>>> import numpy as np
>>> np.set_printoptions(suppress=True, linewidth=200)
>>> feats = -2 * np.eye(4) + np.eye(4, k=1)
>>> feats
array([[-2.,  1.,  0.,  0.],
       [ 0., -2.,  1.,  0.],
       [ 0.,  0., -2.,  1.],
       [ 0.,  0.,  0., -2.]])
>>> np.prod(np.diag(feats)), np.round(np.linalg.det(feats), 1)
(np.float64(16.0), np.float64(16.0))
>>> np.einsum("ij,ji->", feats, feats)
np.float64(16.0)
>>> np.round(np.linalg.eigvals(feats).sum().real, 1)
np.float64(-8.0)
>>> np.round(np.linalg.det(2 * feats), 1), round(np.linalg.det(feats), 1)
(np.float64(256.0), np.float64(16.0))
>>> np.einsum("ii->", feats)
np.float64(-8.0)
>>> mat = np.load("data.npy")
>>> mat
array([[ 0,  0, 20,  7,  0,  0, 30, 36,  0],
       [ 0,  0, 18, 21,  7,  0,  9, 44,  0],
       [ 0,  0, 12, 18, 12,  0,  3, 35,  0],
       [ 0,  0, 26, 11,  0,  4, 30, 44,  0],
       [ 0,  0,  0,  1,  0,  0,  0, 22,  7],
       [ 0,  0,  0,  3,  0,  0, 18, 32,  0],
       [ 0,  0, 17, 10,  2,  0, 30, 39,  0],
       [ 0,  0, 19,  9,  0,  0, 27, 42,  0],
       [ 0,  0,  0, 14,  0,  0,  0, 33,  0],
       [ 0,  0,  2,  8,  0,  0, 18, 47,  0],
       [ 0,  0, 11, 12,  0,  0,  6, 37,  0],
       [ 0,  0,  0,  7,  0,  0,  9, 34,  0],
       [ 0,  0,  0,  3,  0,  0, 12, 36,  0],
       [ 0,  0,  7, 12,  0,  0, 18, 45,  0],
       [ 0,  0, 33, 21,  0,  0, 39, 62,  0],
       [ 0,  0, 17, 19,  0,  0,  9, 48,  0],
       [ 0,  0,  0,  5,  0,  0, 27, 48,  0],
       [ 0,  0, 39, 20,  5,  6, 33, 51,  0],
       [ 0,  0,  0,  1,  0,  0,  0, 28, 12],
       [ 0,  0,  3, 17,  0,  0,  0, 36,  0],
       [ 0,  0,  7, 12,  0,  0,  3, 39,  2],
       [ 0,  0, 13, 14,  3,  0, 24, 43,  0],
       [ 0,  0,  0,  6,  0,  0,  0, 23,  0],
       [ 0,  0, 11, 14, 11,  0,  3, 29,  0],
       [ 0,  0,  4,  4,  0,  0, 24, 35,  0],
       [ 0,  0, 22, 19,  5,  0, 27, 50,  0],
       [ 0,  0,  6, 15,  0,  0,  0, 38,  0],
       [ 0,  0, 14, 16,  0,  0, 24, 51,  0],
       [ 0,  0, 18, 18, 16,  0,  9, 35,  0],
       [ 0,  0,  0,  7,  0,  0,  9, 34,  0],
       [ 0,  0,  0,  0,  0,  0,  0, 17,  5]])
>>> Uu, sigma, vt = np.linalg.svd(mat)
>>> sigma.round(1) + 0
array([256.8,  58.1,  45.6,  18.8,  16.8,   7.2,   5. ,   0. ,   0. ])
>>> np.argmax(sigma[:-1] / (sigma[1:] + 1e-6)) + 1
np.int64(7)
>>> A2 = Uu[:, :7] @ np.diag(sigma[:7]) @ vt[:7]
>>> np.round(np.linalg.norm(mat - A2, 2), 1), round(sigma[7], 1)
(np.float64(0.0), np.float64(0.0))
>>> np.linalg.matrix_rank(A2)
np.int64(7)
>>> round(float(np.linalg.norm(mat - A2) / np.linalg.norm(mat)), 1)
0.0
